% ipython --no-banner

In [1]: import numpy as np

In [2]: np.set_printoptions(precision=3, suppress=True, linewidth=100)

In [3]: J = np.load("case10.npy")

In [4]: print(J)
[[ 0  0  8]
 [ 0  0  8]
 [ 0  1 11]
 [ 2  0  0]
 [ 6  0  0]
 [ 0  0  0]
 [ 0  1 11]
 [ 0  0  5]
 [ 0  0  2]
 [ 0  0  0]
 [ 0  0  0]
 [ 0  0  0]
 [ 0  1 11]
 [ 0  0  5]
 [ 0  1 11]
 [ 0  0  0]
 [ 3  0  0]
 [ 0  0  0]
 [ 0  1 11]
 [ 1  1 11]
 [ 0  1 11]]

In [5]: # rows 0 and 1 are equal

In [6]: proj = J @ np.linalg.solve(J.T @ J, J.T)

In [7]: print(np.round(np.linalg.eigvalsh(proj), 3) + 0)
[0. 0. 0. 0. 0. 0. 0. 0. 0. 0. 0. 0. 0. 0. 0. 0. 0. 0. 1. 1. 1.]

In [8]: print(np.linalg.matrix_rank(np.eye(21) - proj))
18

In [9]: print(np.allclose(proj @ proj, proj))
True

In [10]: data = np.load("x.npy")

In [11]: print(data)
[[ 0.2    1.7    3.365]
 [-1.7    1.1    2.081]
 [ 0.7    1.3    2.663]
 [-0.2    1.2    2.361]
 [ 0.1    0.4    0.806]
 [ 0.1    0.    -0.137]
 [-0.4    0.8    1.611]
 [ 0.7   -0.5   -1.08 ]
 [-0.1   -0.5   -1.01 ]
 [ 1.5   -0.2   -0.357]
 [ 1.6    0.3    0.592]
 [ 0.    -1.8   -3.606]
 [-1.1   -0.5   -1.015]
 [-0.6    0.9    1.694]]

In [12]: z = data[:, 2] > np.median(data[:, 2])

In [13]: r0 = data[z].mean(axis=0) - data[~z].mean(axis=0)

In [14]: print((((data - data.mean(axis=0)) @ r0 > 0) == z).mean())
1.0

In [15]: print(r0)
[-0.657  1.514  3.028]

In [16]: Y = np.c_[data[:, :2] @ np.array([[2, 1], [0, 0]]), np.array([2, -2, -1, 1, 1, 0, -2, -1, 2, 2, 2, 0, -2, 2])]

In [17]: print(Y)
[[ 0.4  0.2  2. ]
 [-3.4 -1.7 -2. ]
 [ 1.4  0.7 -1. ]
 [-0.4 -0.2  1. ]
 [ 0.2  0.1  1. ]
 [ 0.2  0.1  0. ]
 [-0.8 -0.4 -2. ]
 [ 1.4  0.7 -1. ]
 [-0.2 -0.1  2. ]
 [ 3.   1.5  2. ]
 [ 3.2  1.6  2. ]
 [ 0.   0.   0. ]
 [-2.2 -1.1 -2. ]
 [-1.2 -0.6  2. ]]

In [18]: print(np.round(np.linalg.norm(Y - data @ np.linalg.lstsq(data, Y)[0], axis=0), 3) + 0)
[0.    0.    4.897]

In [19]: print(np.linalg.matrix_rank(Y))
2

In [20]: m1 = np.load("m.npy")

In [21]: print(m1)
[[0 1 0]
 [1 0 0]
 [0 0 1]]

In [22]: x = np.array([3, -3, 2])

In [23]: print([p for p in range(1, 25) if np.allclose(np.linalg.matrix_power(m1, p), np.eye(3))])
[2, 4, 6, 8, 10, 12, 14, 16, 18, 20, 22, 24]

In [24]: print(np.round(np.linalg.det(m1), 3))
-1.0

In [25]: print(m1.T @ (m1 @ x))
[ 3 -3  2]

In [26]: print(np.round(np.linalg.norm(x), 3), np.round(np.linalg.norm(m1 @ x), 3))
4.69 4.69

In [27]: print(np.abs(np.linalg.eigvals(m1)))
[1. 1. 1.]

In [28]: print(np.all(np.linalg.eigvalsh(m1) > 0))
False

In [29]: w, V = np.linalg.eigh(m1)

In [30]: x = np.array([3, 1, 4])

In [31]: print(x @ m1 @ x)
22

In [32]: K = np.loadtxt("test3.csv", delimiter=",")

In [33]: print(K)
[[-0.409  0.112  3.019 -3.653]
 [ 2.129  0.725 -0.182 -2.021]
 [ 0.983 -2.644  1.688  0.793]]

In [34]: G = K.T @ K

In [35]: print(G)
[[ 5.666 -1.101  0.037 -2.029]
 [-1.101  7.529 -4.257 -3.971]
 [ 0.037 -4.257 11.997 -9.322]
 [-2.029 -3.971 -9.322 18.058]]

In [36]: print(np.allclose(G, G.T))
True

In [37]: left, sigma, Vt = np.linalg.svd(G, full_matrices=False)

In [38]: print(np.allclose(left * sigma @ Vt, G))
True

In [39]: print(np.abs(Vt[0]))
[0.084 0.041 0.571 0.815]

In [40]: print((sigma > 1e-8).sum())
3

In [41]: print(round(float(np.sqrt((sigma ** 2).sum())), 3), round(np.linalg.norm(G), 3))
28.479 28.479

In [42]: Y = K / np.sqrt((K ** 2).mean(axis=1, keepdims=True))

In [43]: print(Y[2])
[ 0.581 -1.564  0.998  0.469]

In [44]: x = np.array([1, 0, 0, -1])

In [45]: print(K @ (2 * x))
[6.488 8.3   0.38 ]

In [46]: print(K * x)
[[-0.409  0.     0.     3.653]
 [ 2.129  0.    -0.     2.021]
 [ 0.983 -0.     0.    -0.793]]

In [47]: print((K * x).sum(axis=1))
[3.244 4.15  0.19 ]

In [48]: print(np.einsum("ij,j->i", K, x))
[3.244 4.15  0.19 ]

In [49]: print(K @ x)
[3.244 4.15  0.19 ]

In [50]: print(np.linalg.norm(K @ x) <= np.linalg.norm(K, 2) * np.linalg.norm(x) + 1e-9)
True

In [51]: def softmax(z):
    ...:     e = np.exp(z - z.max(axis=-1, keepdims=True))
    ...:     return e / e.sum(axis=-1, keepdims=True)
    ...: 

In [52]: print(softmax(K).sum(axis=1))
[1. 1. 1.]

In [53]: print(np.round(softmax(10 * K[2]), 3) + 0)
[0.001 0.    0.999 0.   ]

In [54]: S = K @ K.T / np.sqrt(4)

In [55]: print(softmax(S + np.triu(np.full(S.shape, -np.inf), 1)))
[[1.    0.    0.   ]
 [0.173 0.827 0.   ]
 [0.007 0.001 0.992]]

In [56]: print(softmax(S)[2] @ K)
[ 0.975 -2.62   1.695  0.758]

In [57]: mat = np.loadtxt("data.csv", delimiter=",")

In [58]: print(mat)
[[ 2.004  2.992  3.013]
 [ 1.992  3.     2.948]
 [ 2.019  2.981  3.009]
 [ 2.021  3.013  2.977]
 [ 1.99   3.011  2.979]
 [ 1.971  3.005  2.97 ]
 [ 1.998  2.988  2.984]
 [ 2.034  3.012  3.016]
 [ 1.997  1.974  2.984]
 [ 1.986  2.001  3.013]
 [ 2.04   2.007  3.008]
 [ 2.034  1.997  3.007]
 [ 1.99   2.     2.987]
 [ 2.011  1.973  3.   ]
 [ 2.027  2.028  2.978]
 [ 1.985  2.002  2.991]
 [ 0.993  3.001  0.   ]
 [ 1.013  2.99  -0.038]
 [ 0.956  2.957  0.001]
 [ 1.052  3.045 -0.055]
 [ 0.992  2.97  -0.001]
 [ 0.985  3.004 -0.047]
 [ 1.     3.     0.03 ]
 [ 1.003  3.004 -0.019]]

In [59]: rng = np.random.default_rng(7283)

In [60]: z = rng.permutation(3)

In [61]: Y = mat[:, z] * rng.choice([-1, 1], 3)

In [62]: print(Y)
[[-2.004  2.992 -3.013]
 [-1.992  3.    -2.948]
 [-2.019  2.981 -3.009]
 [-2.021  3.013 -2.977]
 [-1.99   3.011 -2.979]
 [-1.971  3.005 -2.97 ]
 [-1.998  2.988 -2.984]
 [-2.034  3.012 -3.016]
 [-1.997  1.974 -2.984]
 [-1.986  2.001 -3.013]
 [-2.04   2.007 -3.008]
 [-2.034  1.997 -3.007]
 [-1.99   2.    -2.987]
 [-2.011  1.973 -3.   ]
 [-2.027  2.028 -2.978]
 [-1.985  2.002 -2.991]
 [-0.993  3.001 -0.   ]
 [-1.013  2.99   0.038]
 [-0.956  2.957 -0.001]
 [-1.052  3.045  0.055]
 [-0.992  2.97   0.001]
 [-0.985  3.004  0.047]
 [-1.     3.    -0.03 ]
 [-1.003  3.004  0.019]]

In [63]: left, _, Vt = np.linalg.svd(mat.T @ Y)

In [64]: print(z)
[0 1 2]

In [65]: print(np.round(left @ Vt, 3) + 0)
[[-1.  0.  0.]
 [ 0.  1.  0.]
 [ 0.  0. -1.]]

In [66]: proj = mat @ np.linalg.solve(mat.T @ mat, mat.T)

In [67]: print(round(float(np.trace(proj)), 3))
3.0

In [68]: print(proj @ mat[:, 0])
[2.004 1.992 2.019 2.021 1.99  1.971 1.998 2.034 1.997 1.986 2.04  2.034 1.99  2.011 2.027 1.985
 0.993 1.013 0.956 1.052 0.992 0.985 1.    1.003]

In [69]: print(np.allclose(proj @ proj, proj))
True

In [70]: Y = mat + rng.integers(-2, 3, (24, 2)) @ rng.integers(-2, 3, (2, 3))

In [71]: print(Y)
[[ 0.004  6.992  7.013]
 [ 1.992  3.     2.948]
 [ 3.019  0.981  1.009]
 [ 1.021  5.013  4.977]
 [ 2.99   1.011  0.979]
 [ 3.971 -0.995 -1.03 ]
 [ 1.998  2.988  2.984]
 [ 3.034  1.012  1.016]
 [ 3.997 -2.026 -1.016]
 [-0.014  6.001  7.013]
 [ 0.04   6.007  7.008]
 [-1.966  9.997 11.007]
 [-0.01   6.     6.987]
 [-0.989  7.973  9.   ]
 [-0.973  8.028  8.978]
 [ 5.985 -5.998 -5.009]
 [ 3.993 -2.999 -6.   ]
 [ 3.013 -1.01  -4.038]
 [ 2.956 -1.043 -3.999]
 [-0.948  7.045  3.945]
 [-0.008  4.97   1.999]
 [-1.015  7.004  3.953]
 [ 2.     1.    -1.97 ]
 [ 3.003 -0.996 -4.019]]

In [72]: print(np.abs(Y - mat).sum(axis=1))
[10.  0.  5.  5.  5. 10.  0.  5. 10. 10. 10. 20. 10. 15. 15. 20. 15. 10. 10. 10.  5. 10.  5. 10.]

In [73]: print(np.round(np.linalg.svd(Y - mat, compute_uv=False), 3) + 0)
[31.321  0.     0.   ]

In [74]: cen = (mat - mat.mean(axis=0)) / mat.std(axis=0)

In [75]: print(cen.std(axis=0))
[1. 1. 1.]

In [76]: c = np.linalg.lstsq(np.delete(cen, 0, axis=1), cen[:, 0])[0]

In [77]: print(c)
[-0.001  0.998]

In [78]: z = mat[:, 1] > np.median(mat[:, 1])

In [79]: r0 = mat[z].mean(axis=0) - mat[~z].mean(axis=0)

In [80]: print(z.astype(int))
[1 1 0 1 1 1 0 1 0 0 0 0 0 0 0 0 1 1 0 1 0 1 1 1]

In [81]: print(np.argsort(-np.abs(r0).round(6), kind="stable"))
[2 1 0]

In [82]: W0 = np.load("dump.npy")

In [83]: print(W0)
[[-1.362  0.389 -2.645]
 [-0.619 -2.933 -0.112]
 [-2.6    0.495  1.412]]

In [84]: q = W0.astype(float).copy()

In [85]: for j in range(3):
    ...:     q[:, j] -= q[:, :j] @ (q[:, :j].T @ q[:, j])
    ...:     q[:, j] /= np.linalg.norm(q[:, j])
    ...: 

In [86]: print(np.round(q.T @ q, 3) + 0)
[[1. 0. 0.]
 [0. 1. 0.]
 [0. 0. 1.]]

In [87]: x = np.array([-2, -2, 2])

In [88]: rhs = W0 @ x

In [89]: c, lr = np.zeros(3), 1 / np.linalg.norm(W0, 2) ** 2

In [90]: for i in range(8):
    ...:     c -= lr * W0.T @ (W0 @ c - rhs)
    ...:     if i % 2 == 0: print(i, round(np.linalg.norm(W0 @ c - rhs), 3))
    ...: 
0 0.0
2 0.0
4 0.0
6 0.0

In [91]: print(round(np.linalg.cond(W0), 3))
1.0

In [92]: print(np.round(W0[:, 1] @ W0[:, 0], 3))
0.0

In [93]: print(np.linalg.svd(W0, compute_uv=False))
[3. 3. 3.]

In [94]: print(np.linalg.norm(W0, axis=0))
[3. 3. 3.]

In [95]: print(np.linalg.pinv(W0))
[[-0.151 -0.069 -0.289]
 [ 0.043 -0.326  0.055]
 [-0.294 -0.012  0.157]]

In [96]: w1 = np.array([[3, 2], [1, 1], [1, 0]])

In [97]: c = np.array([0, -3])

In [98]: act = np.maximum(W0 @ w1 + c, 0)

In [99]: print(np.linalg.matrix_rank(act))
0

In [100]: print((act > 0).mean(axis=0))
[0. 0.]

In [101]: cent = np.array([[-2, 1, 1], [-2, 0, -1]])

In [102]: print((act @ cent).round(6).argmax(axis=1))
[0 0 0]

In [103]: print(w1 @ cent)
[[-10   3   1]
 [ -4   1   0]
 [ -2   1   1]]

In [104]: A = np.load("block6.npy")

In [105]: print(A)
[[ -6   8  -5  10]
 [  8 -18   8  -1]
 [ -5   8  10  -3]
 [ 10  -1  -3 -16]]

In [106]: print(softmax(A).sum(axis=1))
[1. 1. 1. 1.]

In [107]: print(np.round(softmax(A[3] + -3), 3) + 0)
[1. 0. 0. 0.]

In [108]: print(np.round(softmax(10 * A[3]), 3) + 0)
[1. 0. 0. 0.]

In [109]: S = A @ A.T / np.sqrt(4)

In [110]: print(np.round(softmax(S), 3) + 0)
[[1. 0. 0. 0.]
 [0. 1. 0. 0.]
 [0. 0. 1. 0.]
 [0. 0. 0. 1.]]

In [111]: print(softmax(S)[3] @ A)
[ 10.  -1.  -3. -16.]

In [112]: print(np.linalg.eigvals(A))
[ 13.534   1.51  -27.108 -17.936]

In [113]: print(round(np.linalg.det(A[::-1]), 3))
9937.0

In [114]: print(round(float(np.linalg.eigvals(A).sum().real), 3))
-30.0

In [115]: print(np.kron(np.eye(2, dtype=int), A))
[[ -6   8  -5  10   0   0   0   0]
 [  8 -18   8  -1   0   0   0   0]
 [ -5   8  10  -3   0   0   0   0]
 [ 10  -1  -3 -16   0   0   0   0]
 [  0   0   0   0  -6   8  -5  10]
 [  0   0   0   0   8 -18   8  -1]
 [  0   0   0   0  -5   8  10  -3]
 [  0   0   0   0  10  -1  -3 -16]]

In [116]: print(np.einsum("ii->", A))
-30

In [117]: print(np.poly(A))
[    1.    30.  -171. -6394.  9937.]
